% ipython --no-banner

In [1]: import numpy as np

In [2]: from numpy import linalg as LA

In [3]: np.set_printoptions(precision=3, suppress=True, linewidth=160)

In [4]: data = np.loadtxt("test0.csv", delimiter=",")

In [5]: print(data)
[[ -1.   1.  -3.  -3.  -5.  -4.   3.   4.   1.]
 [  0.   0.   0.   0.   0.   0.   0.   0.   0.]
 [ -5.   0.  -1.  -5. -11.  -4.   2.   4.   1.]
 [ -3.  -2.   5.   0.   5.   3.   1.   4.   5.]
 [ -2.   0.   2.  -4.  -4.   0.   0.   4.   3.]
 [  3.  -4.  -1.   0.  -5.  -2.   1.   3.   0.]
 [ -4.   0.   4.   1.   2.   1.   1.   4.   3.]
 [ -2.   1.   5.  -1.  -7.  -1.  -3.   0.  -1.]
 [ -2.  -1.   3.  -1.   0.   2.  -1.  -2.   1.]
 [  4.  -2.  -1.   2.  -2.  -2.   1.   1.  -1.]
 [  4.  -2.  -1.   2.  -2.  -2.   1.   1.  -1.]
 [ -3.  -2.   2.   0.   0.   0.   4.   7.   5.]
 [ -1.  -4.   3.   4.   0.   0.  -1.   2.  -1.]
 [ -4.   0.   4.   1.   2.   1.   1.   4.   3.]
 [ -5.  -7.   3.  -1.  -2.   2.   3.   5.   5.]
 [  0.   0.   0.   0.   0.   0.   0.   0.   0.]
 [ -1.  -1.   3.   1.  -6.  -1.  -3.  -2.  -3.]
 [ -5.   1.   1.   1.   0.  -2.   1.   3.   0.]
 [ -7.   2.   6.   0.  -7.  -3.  -2.   3.  -1.]
 [ -3.  -6.   3.  -3.   0.   2.   4.   9.   8.]
 [  0.   0.   0.   0.   0.   0.   0.   0.   0.]
 [ -2.   0.  -3.  -3.  -5.  -2.   2.   4.   7.]
 [  1.  -4.   4.   2.   3.   1.   2.   5.   4.]
 [ -2.   0.  -3.   0.  -2.  -1.  -1.  -1.   3.]
 [  0.   0.   0.  -3.  -3.  -1.   3.   5.   4.]]

In [6]: cent = data[[17, 23]].astype(float)

In [7]: for _ in range(4):
   ...:     labels = LA.norm(data[:, None] - cent, axis=-1).argmin(axis=1)
   ...:     cent = np.array([data[labels == j].mean(axis=0) for j in range(2)])
   ...: 

In [8]: print(labels)
[1 1 1 0 1 1 0 1 1 1 1 0 0 0 0 1 1 1 1 0 1 1 0 1 1]

In [9]: print(cent[1] - cent[0])
[ 1.691  2.831 -3.088 -1.324 -4.721 -2.603 -1.64  -3.412 -3.235]

In [10]: print(np.abs(cent[1] - cent[0]).argmax())
4

In [11]: hat = data @ LA.solve(data.T @ data, data.T)

In [12]: print(np.round(np.trace(hat), 3))
9.0

In [13]: print(np.round(hat @ data[:, 4], 3) + 0)
[ -5.   0. -11.   5.  -4.  -5.   2.  -7.   0.  -2.  -2.   0.   0.   2.  -2.   0.  -6.   0.  -7.   0.   0.  -5.   3.  -2.  -3.]

In [14]: gram = np.cov(data, rowvar=False)

In [15]: print(gram.shape)
(9, 9)

In [16]: print(np.polyfit(data[:, 4], data[:, 1], 1))
[-0.186 -1.564]

In [17]: W0 = np.load("run0.npy")

In [18]: print(W0)
[[3 0 0 1 2 0 3 1 1 0 0]
 [0 3 0 0 1 2 0 3 1 1 0]
 [0 0 3 0 0 1 2 0 3 1 1]
 [1 0 0 3 0 0 1 2 0 3 1]
 [1 1 0 0 3 0 0 1 2 0 3]
 [3 1 1 0 0 3 0 0 1 2 0]
 [0 3 1 1 0 0 3 0 0 1 2]
 [2 0 3 1 1 0 0 3 0 0 1]
 [1 2 0 3 1 1 0 0 3 0 0]
 [0 1 2 0 3 1 1 0 0 3 0]
 [0 0 1 2 0 3 1 1 0 0 3]]

In [19]: blk = np.stack([W0, 4 * W0, W0[::-1]])

In [20]: print(LA.matrix_rank(blk))
[11 11 11]

In [21]: print((blk @ W0.T).shape)
(3, 11, 11)

In [22]: print(np.einsum("bij,cij->bc", blk, blk))
[[ 275 1100  121]
 [1100 4400  484]
 [ 121  484  275]]

In [23]: t = np.radians(36)

In [24]: Rm = np.eye(11)

In [25]: Rm[3, 3] = Rm[1, 1] = np.cos(t)

In [26]: Rm[3, 1], Rm[1, 3] = -np.sin(t), np.sin(t)

In [27]: print(Rm)
[[ 1.     0.     0.     0.     0.     0.     0.     0.     0.     0.     0.   ]
 [ 0.     0.809  0.     0.588  0.     0.     0.     0.     0.     0.     0.   ]
 [ 0.     0.     1.     0.     0.     0.     0.     0.     0.     0.     0.   ]
 [ 0.    -0.588  0.     0.809  0.     0.     0.     0.     0.     0.     0.   ]
 [ 0.     0.     0.     0.     1.     0.     0.     0.     0.     0.     0.   ]
 [ 0.     0.     0.     0.     0.     1.     0.     0.     0.     0.     0.   ]
 [ 0.     0.     0.     0.     0.     0.     1.     0.     0.     0.     0.   ]
 [ 0.     0.     0.     0.     0.     0.     0.     1.     0.     0.     0.   ]
 [ 0.     0.     0.     0.     0.     0.     0.     0.     1.     0.     0.   ]
 [ 0.     0.     0.     0.     0.     0.     0.     0.     0.     1.     0.   ]
 [ 0.     0.     0.     0.     0.     0.     0.     0.     0.     0.     1.   ]]

In [28]: A2 = W0 @ Rm.T

In [29]: print(np.allclose(LA.norm(W0, axis=1), LA.norm(A2, axis=1)))
True

In [30]: print(A2)
[[ 3.     0.588  0.     0.809  2.     0.     3.     1.     1.     0.     0.   ]
 [ 0.     2.427  0.    -1.763  1.     2.     0.     3.     1.     1.     0.   ]
 [ 0.     0.     3.     0.     0.     1.     2.     0.     3.     1.     1.   ]
 [ 1.     1.763  0.     2.427  0.     0.     1.     2.     0.     3.     1.   ]
 [ 1.     0.809  0.    -0.588  3.     0.     0.     1.     2.     0.     3.   ]
 [ 3.     0.809  1.    -0.588  0.     3.     0.     0.     1.     2.     0.   ]
 [ 0.     3.015  1.    -0.954  0.     0.     3.     0.     0.     1.     2.   ]
 [ 2.     0.588  3.     0.809  1.     0.     0.     3.     0.     0.     1.   ]
 [ 1.     3.381  0.     1.251  1.     1.     0.     0.     3.     0.     0.   ]
 [ 0.     0.809  2.    -0.588  3.     1.     1.     0.     0.     3.     0.   ]
 [ 0.     1.176  1.     1.618  0.     3.     1.     1.     0.     0.     3.   ]]

In [31]: print(np.abs(A2 - W0).max(axis=0))
[0.    1.763 0.    1.954 0.    0.    0.    0.    0.    0.    0.   ]

In [32]: print(np.allclose(W0 @ W0.T, A2 @ A2.T))
True

In [33]: print(LA.svd(W0, compute_uv=False), LA.svd(A2, compute_uv=False))
[11.     4.717  4.717  4.62   4.62   4.286  4.286  3.24   3.24   2.13   2.13 ] [11.     4.717  4.717  4.62   4.62   4.286  4.286  3.24   3.24   2.13   2.13 ]

In [34]: rng = np.random.default_rng(104)

In [35]: labels = rng.permutation(11)

In [36]: A2 = W0[:, labels] * rng.choice([-1, 1], 11)

In [37]: print(A2)
[[ 0  0 -2  0  1 -3  1 -3  0 -1  0]
 [ 2 -3 -1  0  1  0  3  0  0  0  1]
 [ 1  0  0  1  3 -2  0  0 -3  0  1]
 [ 0  0  0  1  0 -1  2 -1  0 -3  3]
 [ 0 -1 -3  3  2  0  1 -1  0  0  0]
 [ 3 -1  0  0  1  0  0 -3 -1  0  2]
 [ 0 -3  0  2  0 -3  0  0 -1 -1  1]
 [ 0  0 -1  1  0  0  3 -2 -3 -1  0]
 [ 1 -2 -1  0  3  0  0 -1  0 -3  0]
 [ 1 -1 -3  0  0 -1  0  0 -2  0  3]
 [ 3  0  0  3  0 -1  1  0 -1 -2  0]]

In [38]: U, _, VT = LA.svd(W0.T @ A2)

In [39]: print(np.round(LA.lstsq(W0, A2)[0], 3) + 0)
[[ 0.  0.  0.  0.  0.  0.  0. -1.  0.  0.  0.]
 [ 0. -1.  0.  0.  0.  0.  0.  0.  0.  0.  0.]
 [ 0.  0.  0.  0.  0.  0.  0.  0. -1.  0.  0.]
 [ 0.  0.  0.  0.  0.  0.  0.  0.  0. -1.  0.]
 [ 0.  0. -1.  0.  0.  0.  0.  0.  0.  0.  0.]
 [ 1.  0.  0.  0.  0.  0.  0.  0.  0.  0.  0.]
 [ 0.  0.  0.  0.  0. -1.  0.  0.  0.  0.  0.]
 [ 0.  0.  0.  0.  0.  0.  1.  0.  0.  0.  0.]
 [ 0.  0.  0.  0.  1.  0.  0.  0.  0.  0.  0.]
 [ 0.  0.  0.  0.  0.  0.  0.  0.  0.  0.  1.]
 [ 0.  0.  0.  1.  0.  0.  0.  0.  0.  0.  0.]]
